$ ipython --no-banner

In [1]: import numpy as np

In [2]: np.set_printoptions(suppress=True, linewidth=140)

In [3]: rd = lambda a: np.round(a, 2) + 0

In [4]: J = np.array([[-5, -4, -5], [-2, -3, -4], [1, -3, 4], [3, -1, -2], [-4, 4, 4]])

In [5]: print(J)
[[-5 -4 -5]
 [-2 -3 -4]
 [ 1 -3  4]
 [ 3 -1 -2]
 [-4  4  4]]

In [6]: t3 = np.stack([J, 2 * J, J[::-1]])

In [7]: print((t3 @ J.T).shape)
(3, 5, 5)

In [8]: print(np.linalg.matrix_rank(t3.reshape(3, -1)))
2

In [9]: print(np.einsum("bij,cij->bc", t3, t3))
[[183 366   4]
 [366 732   8]
 [  4   8 183]]

In [10]: print(t3.sum(axis=0))
[[-19  -8 -11]
 [ -3 -10 -14]
 [  4 -12  16]
 [  7  -6 -10]
 [-17   8   7]]

In [11]: A2 = np.c_[J[:, :1] @ np.array([[3]]), np.array([2, 3, 9, 0, 2])]

In [12]: print(A2)
[[-15   2]
 [ -6   3]
 [  3   9]
 [  9   0]
 [-12   2]]

In [13]: print(rd(np.linalg.norm(np.linalg.qr(J)[0].T @ A2, axis=0) ** 2 / ((A2 ** 2).sum(axis=0) + 1e-12)))
[1.   0.87]

In [14]: print(rd(np.linalg.lstsq(J, A2[:, 0])[0]))
[3. 0. 0.]

In [15]: K = np.load("layer5.npy")

In [16]: print(K)
[[  0.   4.  -4.   2.]
 [ -4.  10.  -8.   4.]
 [ -6.  12. -10.   6.]
 [ -4.   8.  -8.   6.]]

In [17]: print(np.allclose(K[:-1].T @ np.linalg.lstsq(K[:-1].T, K[-1])[0], K[-1]))
True

In [18]: print(np.abs(np.diag(np.linalg.qr(K)[1])) > 1e-9)
[ True  True  True False]

In [19]: rank = np.linalg.matrix_rank(K)

In [20]: print(rank)
3

In [21]: null = np.linalg.svd(K)[2][rank:].T

In [22]: print([int(np.linalg.matrix_rank(np.delete(K, i, axis=0))) for i in range(4)])
[3, 3, 3, 3]

In [23]: print(rd(null @ null.T))
[[0.06 0.11 0.17 0.11]
 [0.11 0.22 0.33 0.22]
 [0.17 0.33 0.5  0.33]
 [0.11 0.22 0.33 0.22]]

In [24]: print(rd(np.linalg.norm(K, 2) / np.linalg.norm(K)))
0.99

In [25]: print(np.argsort(-np.linalg.norm(K, axis=0).round(6), kind="stable")[:3])
[1 2 3]

In [26]: print(np.linalg.matrix_rank(K, rtol=0.1))
1

In [27]: data = np.load("arr.npy")

In [28]: print(data)
[[2 4 2]
 [4 4 3]
 [2 3 2]]

In [29]: print([round(float(np.linalg.det(data[:i, :i])), 2) + 0 for i in range(1, 4)])
[2.0, -8.0, -2.0]

In [30]: M = np.array([[0, 0, 1], [1, 0, 0], [0, 1, 0]])

In [31]: print(M @ (-1.0) ** np.arange(3))
[ 1.  1. -1.]

In [32]: print(rd(np.fft.fft(M[0])))
[ 1. +0.j   -0.5+0.87j -0.5-0.87j]

In [33]: print((M @ M)[0])
[0 1 0]

In [34]: print(np.allclose(M @ M.T, M.T @ M))
True
